In [1]: import numpy as np

In [2]: np.set_printoptions(precision=2, suppress=True, linewidth=140)

In [3]: J = np.loadtxt("block10.csv", delimiter=",")

In [4]: print(J)
[[ 3.  0.  1.  1.  3. -2.  0.]
 [-3.  0. -1. -1. -3.  2.  0.]
 [-3.  0. -1. -1. -3.  2.  0.]
 [ 0.  0.  0.  0.  0.  0.  0.]]

In [5]: U, sig, Vh = np.linalg.svd(J)

In [6]: vecs = Vh[:(sig > 1e-8).sum()]

In [7]: rng = np.random.default_rng(20)

In [8]: x0 = J[2] + -2 * J[3] + rng.integers(2) * np.eye(7)[1]

In [9]: print(x0)
[-3.  1. -1. -1. -3.  2.  0.]

In [10]: print(np.round(np.diag(vecs.T @ vecs), 2) + 0)
[0.37 0.   0.04 0.04 0.37 0.17 0.  ]

In [11]: print(np.allclose(vecs.T @ vecs @ x0, x0))
False

In [12]: rank = np.linalg.matrix_rank(J)

In [13]: print(rank)
1

In [14]: ns = np.linalg.svd(J)[2][rank:].T

In [15]: print(np.round(ns @ ns.T, 2) + 0)
[[ 0.62  0.   -0.12 -0.12 -0.38  0.25  0.  ]
 [ 0.    1.    0.    0.    0.    0.    0.  ]
 [-0.12  0.    0.96 -0.04 -0.12  0.08  0.  ]
 [-0.12  0.   -0.04  0.96 -0.12  0.08  0.  ]
 [-0.38  0.   -0.12 -0.12  0.63  0.25  0.  ]
 [ 0.25  0.    0.08  0.08  0.25  0.83  0.  ]
 [ 0.    0.    0.    0.    0.    0.    1.  ]]

In [16]: print([int(np.linalg.matrix_rank(J[:, :j + 1])) for j in range(7)])
[1, 1, 1, 1, 1, 1, 1]

In [17]: print([int(np.linalg.matrix_rank(np.delete(J, i, axis=0))) for i in range(4)])
[1, 1, 1, 1]

In [18]: print(np.linalg.matrix_rank(J.T @ J), np.linalg.matrix_rank(J @ J.T))
1 1

In [19]: print([int(np.linalg.matrix_rank(J[:i])) for i in range(1, len(J) + 1)])
[1, 1, 1, 1]

In [20]: print(ns.shape)
(7, 6)
